>>> import numpy as np
>>> np.set_printoptions(precision=2, suppress=True, linewidth=200)
>>> m1 = np.load("out15.npy")
>>> m1
array([[-1. , -0.1, -0.1, -0.9, -0.7],
       [-2.7,  0.1,  1. , -0.9, -0.5],
       [ 0.3, -1.7,  0.6, -0.9, -0.1],
       [-1.7,  0.2,  0.1,  0.5,  1.3],
       [ 0.1,  0.1,  0. ,  1.2, -2.2],
       [ 0.7, -0.9, -0.2, -0.3,  0.1],
       [-1.1,  2. , -0.5,  0.5, -0.6],
       [-3.9,  0. ,  0. ,  0. ,  2.7],
       [-1.3, -1. ,  0.2,  1. , -0.1],
       [-0.2, -0.8, -0.3, -1.8, -1.5],
       [ 0.5, -0.4,  0.6,  0.2,  0.4],
       [ 0.1,  1.5, -1.7, -0.8,  0.9],
       [ 0.8, -0.3,  1.3,  0.3, -0.4],
       [ 0.5, -0.3, -0.1, -0.4,  0.2],
       [ 2.8, -0.3,  2.8,  0.6, -0.9],
       [ 1.3, -0.8, -0.4,  1.3, -0.1],
       [ 1.4,  0.8,  0. , -0.6,  0. ],
       [-0.8, -0.7, -0.4,  0.8,  1.2],
       [-0.8, -0.4,  0.3, -0.4,  0.7]])
>>> q, vecs = np.linalg.qr(m1[:, :4])[0], np.linalg.qr(m1[:, 4:])[0]
>>> sig = np.linalg.svd(q.T @ vecs, compute_uv=False)
>>> (sig > 0.9).sum()
np.int64(0)
>>> W0 = np.load("dump.npy")
>>> W0
array([[0, 1, 1, 1],
       [1, 0, 1, 1],
       [1, 1, 0, 0],
       [1, 1, 0, 0]])
>>> Uu, sig, VT = np.linalg.svd(W0)
>>> vecs = VT[:(sig > 1e-8).sum()]
>>> rng = np.random.default_rng(473206)
>>> x = W0[0] + -3 * W0[2] + rng.integers(2) * np.eye(4)[2]
>>> x
array([-3., -2.,  1.,  1.])
>>> np.allclose(vecs.T @ vecs @ x, x)
True
>>> np.round(vecs.T @ vecs, 2) + 0
array([[1. , 0. , 0. , 0. ],
       [0. , 1. , 0. , 0. ],
       [0. , 0. , 0.5, 0.5],
       [0. , 0. , 0.5, 0.5]])
>>> np.diag(vecs.T @ vecs)
array([1. , 1. , 0.5, 0.5])
>>> round(np.linalg.norm(x - vecs.T @ vecs @ x), 2)
np.float64(0.0)
